$ python -q
>>> import numpy as np
>>> np.set_printoptions(precision=3, suppress=True, linewidth=120)
>>> m1 = np.load("case19.npy")
>>> m1
array([[2, 2, 2, 2, 2, 2],
       [2, 0, 2, 0, 2, 0],
       [1, 2, 1, 2, 1, 2],
       [2, 2, 2, 2, 2, 2],
       [2, 0, 2, 0, 2, 0],
       [1, 2, 1, 2, 1, 2]])
>>> np.linalg.matrix_rank(m1, rtol=0.1)
np.int64(2)
>>> [round(float(x), 3) for x in np.linalg.svd(m1, compute_uv=False)[:3]]
[9.334, 3.857, 0.0]
>>> np.argsort(-np.linalg.norm(m1, axis=0).round(6), kind="stable")[:3]
array([0, 2, 4])
>>> Uu, sigma, Vt = np.linalg.svd(m1)
>>> np.argmax(sigma[:-1] / (sigma[1:] + 1e-6)) + 1
np.int64(2)
>>> out = Uu[:, :2] @ np.diag(sigma[:2]) @ Vt[:2]
>>> np.linalg.matrix_rank(out)
np.int64(2)
>>> np.round(np.linalg.norm(m1 - out) / np.linalg.norm(m1), 3)
np.float64(0.0)
>>> round(float(np.abs(m1 - out).max()), 3)
0.0
>>> np.linalg.matrix_rank(m1, rtol=0.05)
np.int64(2)
>>> r0 = np.array([-2, -1, -1])
>>> np.correlate(m1[4], m1[5], "full")
array([ 4,  2,  8,  4, 12,  6,  8,  4,  4,  2,  0])
>>> np.convolve(m1[4], r0)
array([-4, -2, -6, -2, -6, -2, -2,  0])
>>> np.cross(m1[4, :3], m1[5, :3])
array([-4,  0,  4])
>>> np.polyval(r0, m1[4])
array([-11,  -1, -11,  -1, -11,  -1])
>>> rank = np.linalg.matrix_rank(m1)
>>> rank
np.int64(2)
>>> N = np.linalg.svd(m1)[2][rank:].T
>>> N.shape
(6, 4)
>>> np.round(N @ N.T, 3) + 0
array([[ 0.667,  0.   , -0.333,  0.   , -0.333,  0.   ],
       [ 0.   ,  0.667,  0.   , -0.333,  0.   , -0.333],
       [-0.333,  0.   ,  0.667,  0.   , -0.333,  0.   ],
       [ 0.   , -0.333,  0.   ,  0.667,  0.   , -0.333],
       [-0.333,  0.   , -0.333,  0.   ,  0.667,  0.   ],
       [ 0.   , -0.333,  0.   , -0.333,  0.   ,  0.667]])
>>> np.allclose(m1 @ N, 0)
True
>>> [int(np.linalg.matrix_rank(m1[:i])) for i in range(1, len(m1) + 1)]
[1, 2, 2, 2, 2, 2]
>>> np.linalg.matrix_rank(m1.T @ m1), np.linalg.matrix_rank(m1 @ m1.T)
(np.int64(2), np.int64(2))
>>> [int(np.linalg.matrix_rank(np.delete(m1, i, axis=0))) for i in range(6)]
[2, 2, 2, 2, 2, 2]
>>> Uu, sigma, Vt = np.linalg.svd(m1, full_matrices=False)
>>> np.round(Uu.T @ Uu, 3) + 0
array([[1., 0., 0., 0., 0., 0.],
       [0., 1., 0., 0., 0., 0.],
       [0., 0., 1., 0., 0., 0.],
       [0., 0., 0., 1., 0., 0.],
       [0., 0., 0., 0., 1., 0.],
       [0., 0., 0., 0., 0., 1.]])
>>> np.cumsum(sigma ** 2) / np.sum(sigma ** 2)
array([0.854, 1.   , 1.   , 1.   , 1.   , 1.   ])
>>> np.abs(Uu[:, 0]).round(6).argmax()
np.int64(0)
>>> arr = np.diag(np.array([5, 1, 0, 3])) + 3 * np.eye(4, k=1) + 3 * np.eye(4, k=-1)
>>> arr
array([[5., 3., 0., 0.],
       [3., 1., 3., 0.],
       [0., 3., 0., 3.],
       [0., 0., 3., 3.]])
>>> round(np.linalg.eigvalsh(arr).min(), 3)
np.float64(-3.751)
>>> try:
...     np.linalg.cholesky(arr)
... except np.linalg.LinAlgError as e:
...     print("failed:", e)
... 
failed: Matrix is not positive definite
>>> np.all(np.linalg.eigvalsh(arr) > 0)
np.False_
>>> rng = np.random.default_rng(990182)
>>> idx = rng.permutation(4)
>>> idx
array([0, 1, 2, 3])
>>> out = arr[idx][:, idx]
>>> np.trace(out)
np.float64(9.0)
>>> round(float(np.linalg.det(out)), 3), round(float(np.linalg.det(arr[idx])), 3)
(-99.0, -99.0)
>>> evals, vecs = np.linalg.eig(arr)
>>> round(float(np.prod(evals)), 3)
-99.0
>>> np.sort(np.linalg.eigvals(arr.T))
array([-3.751,  0.76 ,  4.885,  7.106])
>>> np.round(arr @ vecs[:, 0] - evals[0] * vecs[:, 0], 3) + 0
array([0., 0., 0., 0.])
>>> evals, vecs = np.linalg.eigh(arr)
>>> vec = np.array([2, 2, 3, 2])
>>> vec @ arr @ vec
np.float64(132.0)
>>> (np.sign(vecs[:, -1].round(6)) == np.sign(vecs[0, -1].round(6))).astype(int)
array([1, 1, 1, 1])
>>> vecs * np.maximum(evals, 0) @ vecs.T
array([[ 5.149,  2.566,  0.539, -0.239],
       [ 2.566,  2.267,  1.428,  0.698],
       [ 0.539,  1.428,  1.95 ,  2.133],
       [-0.239,  0.698,  2.133,  3.385]])
>>> np.abs(arr).sum(axis=1).max(), round(float(np.abs(evals).max()), 3)
(np.float64(8.0), 7.106)
>>> np.round(vec @ arr @ vec / (vec @ vec), 3), np.round(evals[0], 3), round(evals[-1], 3)
(np.float64(6.286), np.float64(-3.751), np.float64(7.106))
>>> np.linalg.eigvalsh(arr[1:, 1:])
array([-3.431,  1.896,  5.535])
>>> vecs * np.abs(evals) @ vecs.T
array([[ 5.298,  2.132,  1.078, -0.479],
       [ 2.132,  3.533, -0.143,  1.397],
       [ 1.078, -0.143,  3.9  ,  1.267],
       [-0.479,  1.397,  1.267,  3.77 ]])
>>> evals, vecs = np.linalg.eigvalsh(arr)
Traceback (most recent call last):
  File "<python-input-56>", line 1, in <module>
    evals, vecs = np.linalg.eigvalsh(arr)
    ^^^^^^^^^^^
ValueError: too many values to unpack (expected 2)
>>> evals, vecs = np.linalg.eigh(arr)
>>> np.linalg.eigvalsh(arr + -1 * np.eye(4))
array([-4.751, -0.24 ,  3.885,  6.106])
>>> np.abs(vecs[:, -1]).round(6).argmax()
np.int64(0)
>>> evals.sum(), np.trace(arr)
(np.float64(9.0), np.float64(9.0))
>>> np.round(vecs.T @ arr @ vecs, 3) + 0
array([[-3.751,  0.   ,  0.   ,  0.   ],
       [ 0.   ,  0.76 ,  0.   ,  0.   ],
       [ 0.   ,  0.   ,  4.885,  0.   ],
       [ 0.   ,  0.   ,  0.   ,  7.106]])
>>> np.linalg.eigvalsh(arr @ arr)
array([ 0.578, 14.069, 23.861, 50.491])
>>> A = np.load("block1.npy")
>>> A
array([[ 2.494,  0.142,  3.782,  5.339],
       [ 3.251, -0.066,  4.802,  6.418],
       [-0.759, -0.015, -1.367, -1.799],
       [ 1.493, -0.058,  2.136,  2.639],
       [ 0.771, -0.065,  1.194,  1.506],
       [ 1.515,  0.001,  2.463,  3.176],
       [-1.186, -0.06 , -1.733, -2.276],
       [ 1.489,  0.   ,  2.027,  3.09 ],
       [ 5.295, -0.115,  8.107, 10.694],
       [-2.429,  0.008, -3.55 , -4.814],
       [ 0.026,  0.152, -0.143, -0.165],
       [-0.296, -0.131, -0.373, -0.602]])
>>> out = np.c_[A[:, :1] @ np.array([[-1]]), np.array([-3, 9, -1, 6, -2, -3, 9, -4, -9, 5, 1, -9])]
>>> out
array([[-2.494, -3.   ],
       [-3.251,  9.   ],
       [ 0.759, -1.   ],
       [-1.493,  6.   ],
       [-0.771, -2.   ],
       [-1.515, -3.   ],
       [ 1.186,  9.   ],
       [-1.489, -4.   ],
       [-5.295, -9.   ],
       [ 2.429,  5.   ],
       [-0.026,  1.   ],
       [ 0.296, -9.   ]])
>>> np.linalg.matrix_rank(np.c_[A, out])
np.int64(5)
>>> vec = np.array([2, 1, 0, 2])
>>> rhs = A @ vec
>>> b, lr = np.zeros(4), 1 / np.linalg.norm(A, 2) ** 2
>>> for i in range(300):
...     b -= lr * A.T @ (A @ b - rhs)
...     if i % 50 == 0: print(i, round(np.linalg.norm(A @ b - rhs), 3))
... 
0 0.665
50 0.655
100 0.646
150 0.637
200 0.628
250 0.619
>>> b
array([0.862, 0.087, 1.136, 1.711])
>>> round(float(np.linalg.cond(A)), 3)
99.433
>>> M = 0.5 ** np.abs(np.subtract.outer(np.arange(2), np.arange(2)))
>>> M
array([[1. , 0.5],
       [0.5, 1. ]])
>>> Uu, sigma, Vt = np.linalg.svd(M, full_matrices=False)
>>> np.round(Uu.T @ Uu, 3) + 0
array([[1., 0.],
       [0., 1.]])
>>> round(float(np.sqrt((sigma ** 2).sum())), 3), round(float(np.linalg.norm(M)), 3)
(1.581, 1.581)
>>> np.cumsum(sigma ** 2) / np.sum(sigma ** 2)
array([0.9, 1. ])
>>> np.round(Vt @ Vt.T, 3) + 0
array([[1., 0.],
       [0., 1.]])
>>> np.allclose(Uu * sigma @ Vt, M)
True
>>> sigma / sigma[0]
array([1.   , 0.333])
>>> sigma
array([1.5, 0.5])
>>> vec = np.array([-3, -3])
>>> rhs = M @ vec
>>> b, lr = np.zeros(2), 1 / np.linalg.norm(M, 2) ** 2
>>> for i in range(20):
...     b -= lr * M.T @ (M @ b - rhs)
...     if i % 5 == 0: print(i, round(np.linalg.norm(M @ b - rhs), 3))
... 
0 0.0
5 0.0
10 0.0
15 0.0
>>> round(float(np.linalg.cond(M)), 3)
3.0
>>> b
array([-3., -3.])
>>> W2 = np.array([[3, 3, -1], [3, 0, -2]])
>>> J = np.repeat(W2, 19 // 2, axis=0)
>>> J = J + 0.02 * rng.normal(size=J.shape)
>>> J
array([[ 3.053,  2.976, -1.012],
       [ 3.027,  3.001, -1.014],
       [ 3.02 ,  2.942, -0.998],
       [ 3.005,  3.001, -0.998],
       [ 3.016,  2.979, -0.991],
       [ 3.018,  2.992, -1.024],
       [ 2.973,  3.014, -0.96 ],
       [ 3.   ,  2.956, -0.973],
       [ 2.99 ,  3.02 , -0.997],
       [ 2.995, -0.017, -2.011],
       [ 3.017, -0.034, -1.969],
       [ 2.991, -0.032, -2.009],
       [ 3.018,  0.021, -2.037],
       [ 3.013,  0.018, -1.982],
       [ 2.991,  0.029, -2.006],
       [ 3.023,  0.006, -1.98 ],
       [ 3.049, -0.036, -1.998],
       [ 2.965, -0.001, -1.985]])
>>> Ac = (J - J.mean(axis=0)) / J.std(axis=0)
>>> np.argwhere(np.abs(Ac) > 2)
array([], shape=(0, 2), dtype=int64)
>>> b = np.linalg.lstsq(np.delete(Ac, 0, axis=1), Ac[:, 0])[0]
>>> np.abs(b).argmax()
np.int64(0)
>>> b
array([ 3.867, -3.777])
>>> Q, vecs = np.linalg.qr(J[:, :2])[0], np.linalg.qr(J[:, 2:])[0]
>>> sigma = np.linalg.svd(Q.T @ vecs, compute_uv=False)
>>> (sigma > 0.9).sum()
np.int64(1)
>>> sigma
array([1.])
>>> np.linalg.cond(J) > 100
np.True_
>>> round(np.log10(np.linalg.cond(J)))
2
>>> [round(float(x), 3) for x in np.linalg.svd(J, compute_uv=False)[:3]]
[15.713, 6.423, 0.082]
>>> np.linalg.matrix_rank(J, rtol=0.1)
np.int64(2)
>>> W2 = J[[15, 8]].astype(float)
>>> for _ in range(4):
...     idx = np.linalg.norm(J[:, None] - W2, axis=-1).argmin(axis=1)
...     W2 = np.array([J[idx == j].mean(axis=0) for j in range(2)])
... 
>>> idx
array([1, 1, 1, 1, 1, 1, 1, 1, 1, 0, 0, 0, 0, 0, 0, 0, 0, 0])
>>> np.abs(W2[1] - W2[0]).argmax()
np.int64(1)
>>> np.bincount(idx)
array([9, 9])
>>> X = np.array([[2.0, 3.0, 0.0, 0.0, 0.0],
...     [3.0, 0.0, 0.0, 0.0, 0.0],
...     [0.0, 0.0, -9.0, 6.0, 5.0],
...     [0.0, 0.0, -4.0, -9.0, -2.0],
...     [0.0, 0.0, -9.0, 9.0, -1.0]])
>>> X
array([[ 2.,  3.,  0.,  0.,  0.],
       [ 3.,  0.,  0.,  0.,  0.],
       [ 0.,  0., -9.,  6.,  5.],
       [ 0.,  0., -4., -9., -2.],
       [ 0.,  0., -9.,  9., -1.]])
>>> out = np.linalg.inv(X)
>>> round(float(np.linalg.cond(X)), 3)
7.958
>>> round(float(np.linalg.det(X) * np.linalg.det(out)), 3)
1.0
